In [1]: import numpy as np

In [2]: np.set_printoptions(suppress=True, linewidth=140)

In [3]: W0 = np.tanh(np.array([[0.7, 0.7],
   ...:     [-0.5, -0.3],
   ...:     [-2.1, 1.1],
   ...:     [-0.1, -1.1],
   ...:     [0.9, -1.2],
   ...:     [-0.8, 0.3],
   ...:     [0.5, 0.0],
   ...:     [-0.8, -1.6],
   ...:     [-1.1, 0.8],
   ...:     [1.2, 0.0],
   ...:     [0.0, 0.9],
   ...:     [1.9, 0.8],
   ...:     [-0.8, -2.0],
   ...:     [-0.2, 0.2],
   ...:     [1.6, 1.4],
   ...:     [-0.7, -1.1],
   ...:     [0.4, -0.9],
   ...:     [0.8, 0.5],
   ...:     [-1.0, -0.1],
   ...:     [0.6, -0.1],
   ...:     [1.6, -0.3],
   ...:     [0.4, -0.2]]) @ np.array([[2.0, 0.8, -0.8, 1.8, -0.2, 0.9, -0.8, -1.2],
   ...:     [0.1, -0.1, 1.1, 1.6, 0.6, 0.6, 1.6, 0.0]]))

In [4]: W0.round(3)
Out[4]: 
array([[ 0.9  ,  0.454,  0.207,  0.983,  0.273,  0.782,  0.508, -0.686],
       [-0.774, -0.354,  0.07 , -0.881, -0.08 , -0.558, -0.08 ,  0.537],
       [-0.999, -0.946,  0.994, -0.965,  0.793, -0.843,  0.998,  0.987],
       [-0.3  ,  0.03 , -0.811, -0.96 , -0.565, -0.635, -0.933,  0.119],
       [ 0.933,  0.686, -0.967, -0.291, -0.716,  0.09 , -0.99 , -0.793],
       [-0.917, -0.585,  0.749, -0.744,  0.327, -0.493,  0.808,  0.744],
       [ 0.762,  0.38 , -0.38 ,  0.716, -0.1  ,  0.422, -0.38 , -0.537],
       [-0.943, -0.446, -0.808, -0.999, -0.664, -0.933, -0.958,  0.744],
       [-0.972, -0.744,  0.943, -0.604,  0.604, -0.47 ,  0.974,  0.867],
       [ 0.984,  0.744, -0.744,  0.974, -0.235,  0.793, -0.744, -0.894],
       [ 0.09 , -0.09 ,  0.757,  0.894,  0.493,  0.493,  0.894,  0.   ],
       [ 0.999,  0.894, -0.565,  1.   ,  0.1  ,  0.975, -0.235, -0.979],
       [-0.947, -0.414, -0.915, -1.   , -0.778, -0.958, -0.988,  0.744],
       [-0.363, -0.178,  0.363, -0.04 ,  0.159, -0.06 ,  0.446,  0.235],
       [ 0.997,  0.814,  0.254,  1.   ,  0.478,  0.979,  0.744, -0.958],
       [-0.907, -0.422, -0.572, -0.995, -0.478, -0.859, -0.834,  0.686],
       [ 0.611,  0.388, -0.864, -0.617, -0.551, -0.178, -0.943, -0.446],
       [ 0.929,  0.53 , -0.09 ,  0.978,  0.139,  0.77 ,  0.159, -0.744],
       [-0.965, -0.658,  0.598, -0.961,  0.139, -0.744,  0.565,  0.834],
       [ 0.831,  0.454, -0.53 ,  0.726, -0.178,  0.446, -0.565, -0.617],
       [ 0.996,  0.864, -0.923,  0.984, -0.462,  0.851, -0.943, -0.958],
       [ 0.653,  0.327, -0.493,  0.38 , -0.197,  0.235, -0.565, -0.446]])

In [5]: np.round(np.linalg.norm(W0, 2), 3)
Out[5]: np.float64(7.601)

In [6]: round(float(np.linalg.norm(W0, 1)), 3), round(np.linalg.norm(W0, np.inf), 3)
Out[6]: (17.769, np.float64(7.525))

In [7]: idx = W0[:, 5] > np.median(W0[:, 5])

In [8]: u = W0[idx].mean(axis=0) - W0[~idx].mean(axis=0)

In [9]: print(((W0 - W0.mean(axis=0)) @ u > 0).astype(int))
[1 0 0 0 1 0 1 0 0 1 1 1 0 0 1 0 1 1 0 1 1 1]

In [10]: print(idx.astype(int))
[1 0 0 0 1 0 1 0 0 1 1 1 0 0 1 0 0 1 0 1 1 1]

In [11]: print(round(float((((W0 - W0.mean(axis=0)) @ u > 0) == idx).mean()), 3))
0.955

In [12]: Z = W0[[14, 3]].astype(float)

In [13]: for _ in range(7):
    ...:     idx = np.linalg.norm(W0[:, None] - Z, axis=-1).argmin(axis=1)
    ...:     Z = np.array([W0[idx == j].mean(axis=0) for j in range(2)])
    ...: 

In [14]: print(idx)
[0 1 1 1 0 1 0 1 1 0 0 0 1 1 0 1 0 0 1 0 0 0]

In [15]: np.abs(Z[1] - Z[0]).argmax()
Out[15]: np.int64(0)

In [16]: np.bincount(idx)
Out[16]: array([12, 10])

In [17]: Xs = W0 - W0.mean(axis=0)

In [18]: left, sigma, Vt = np.linalg.svd(Xs, full_matrices=False)

In [19]: np.round(sigma ** 2 / (sigma ** 2).sum(), 3) + 0
Out[19]: array([0.67 , 0.305, 0.018, 0.004, 0.002, 0.001, 0.   , 0.   ])

In [20]: sigma.round(3)
Out[20]: array([7.573, 5.111, 1.242, 0.569, 0.426, 0.265, 0.125, 0.045])

In [21]: print(np.searchsorted(np.cumsum(sigma ** 2) / (sigma ** 2).sum(), 0.9) + 1)
2

In [22]: t = np.radians(180)

In [23]: R = np.eye(8)

In [24]: R[5, 5] = R[0, 0] = np.cos(t)

In [25]: R[5, 0], R[0, 5] = -np.sin(t), np.sin(t)

In [26]: print(R.round(3) + 0)
[[-1.  0.  0.  0.  0.  0.  0.  0.]
 [ 0.  1.  0.  0.  0.  0.  0.  0.]
 [ 0.  0.  1.  0.  0.  0.  0.  0.]
 [ 0.  0.  0.  1.  0.  0.  0.  0.]
 [ 0.  0.  0.  0.  1.  0.  0.  0.]
 [ 0.  0.  0.  0.  0. -1.  0.  0.]
 [ 0.  0.  0.  0.  0.  0.  1.  0.]
 [ 0.  0.  0.  0.  0.  0.  0.  1.]]

In [27]: Y = W0 @ R.T

In [28]: np.round(np.abs(Y - W0).max(axis=0), 3)
Out[28]: array([1.999, 0.   , 0.   , 0.   , 0.   , 1.959, 0.   , 0.   ])

In [29]: np.allclose(np.linalg.norm(W0, axis=1), np.linalg.norm(Y, axis=1))
Out[29]: True

In [30]: round(np.linalg.det(R), 3), np.trace(R)
Out[30]: (np.float64(1.0), np.float64(4.0))

In [31]: u = np.array([2, -1, -2, -1, -1, -2])

In [32]: r1 = np.array([2, 4, 2, 2, 9, 7, 3])

In [33]: data = np.outer(u, r1)

In [34]: data
Out[34]: 
array([[  4,   8,   4,   4,  18,  14,   6],
       [ -2,  -4,  -2,  -2,  -9,  -7,  -3],
       [ -4,  -8,  -4,  -4, -18, -14,  -6],
       [ -2,  -4,  -2,  -2,  -9,  -7,  -3],
       [ -2,  -4,  -2,  -2,  -9,  -7,  -3],
       [ -4,  -8,  -4,  -4, -18, -14,  -6]])

In [35]: gram = data.T @ data

In [36]: np.round(np.linalg.eigvalsh(gram)[::-1], 3) + 0
Out[36]: array([2505.,    0.,    0.,    0.,    0.,    0.,    0.])

In [37]: print(np.round(np.linalg.svd(data, compute_uv=False) ** 2, 3) + 0)
[2505.    0.    0.    0.    0.    0.]

In [38]: print(np.linalg.matrix_rank(gram))
1

In [39]: np.trace(gram), (data ** 2).sum()
Out[39]: (np.int64(2505), np.int64(2505))

In [40]: mat = np.load("x.npy")

In [41]: print(mat)
[[ -0.716  -9.858   5.749]
 [ -0.993  -8.617   5.304]
 [ -0.25   -9.531   8.207]
 [ -1.35   -9.379   5.676]
 [ -1.57   -7.305   5.66 ]
 [ -0.028  -9.445   5.947]
 [ -1.704  -9.635   4.182]
 [ -0.005  -8.588   6.597]
 [  0.322  -9.722   7.711]
 [  1.572  -9.899   5.662]
 [ -0.387  -9.073   9.154]
 [  1.715  -8.299   6.217]
 [ -1.151  -8.832   6.401]
 [ -0.208  -7.309   6.707]
 [  0.387 -10.202   5.734]
 [ -0.035  -6.358   4.612]
 [ -0.508  -8.787   4.797]
 [  0.696  -8.951   5.183]
 [  0.617 -10.33    6.66 ]
 [ -0.396  -9.614   7.925]
 [ -0.422  -9.022   5.725]
 [  0.441  -8.812   5.401]
 [ -0.686 -10.044   6.3  ]
 [ -0.325  -9.861   7.969]
 [ -1.005 -10.512   4.733]
 [ -0.631  -9.141   7.663]
 [  0.005  -7.924   4.167]
 [  0.136  -9.139   5.972]
 [  0.904 -10.084   5.676]
 [ -0.784  -8.435   4.275]
 [ -0.663  -8.868   6.044]
 [ -0.539  -8.731   3.76 ]
 [  0.219  -8.736   6.895]
 [  1.232  -8.388   5.482]
 [ -0.135  -8.96    5.199]
 [  0.612 -10.046   6.145]]

In [42]: Xs = mat - mat.mean(axis=0)

In [43]: left, sigma, Vt = np.linalg.svd(Xs, full_matrices=False)

In [44]: print(np.round(np.abs(Vt[-1]), 3))
[0.967 0.251 0.038]

In [45]: np.round(Xs.mean(axis=0), 3) + 0
Out[45]: array([0., 0., 0.])

In [46]: print(sigma.round(3))
[7.552 5.044 4.707]

In [47]: (np.sign(left[:, 0]) == np.sign(left[0, 0])).astype(int)
Out[47]: array([1, 1, 0, 1, 1, 0, 1, 0, 0, 0, 0, 0, 0, 0, 0, 1, 1, 1, 0, 0, 1, 1, 0, 0, 1, 0, 1, 0, 0, 1, 1, 1, 0, 1, 1, 0])

In [48]: np.round(Vt[0] * np.sign(Vt[0, np.abs(Vt[0]).argmax()]), 3)
Out[48]: array([ 0.121, -0.326,  0.938])

In [49]: idx = mat[:, 1] > np.median(mat[:, 1])

In [50]: u = mat[idx].mean(axis=0) - mat[~idx].mean(axis=0)

In [51]: ((mat - mat.mean(axis=0)) @ u > 0).astype(int)
Out[51]: array([0, 1, 0, 0, 1, 0, 1, 1, 0, 0, 0, 1, 0, 1, 0, 1, 1, 1, 0, 0, 1, 1, 0, 0, 0, 0, 1, 0, 0, 1, 1, 1, 0, 1, 1, 0])

In [52]: print(np.argsort(-np.abs(u).round(6), kind="stable"))
[1 2 0]

In [53]: round((((mat - mat.mean(axis=0)) @ u > 0) == idx).mean(), 3)
Out[53]: np.float64(0.917)

In [54]: u.round(3)
Out[54]: array([ 0.012,  1.366, -1.035])
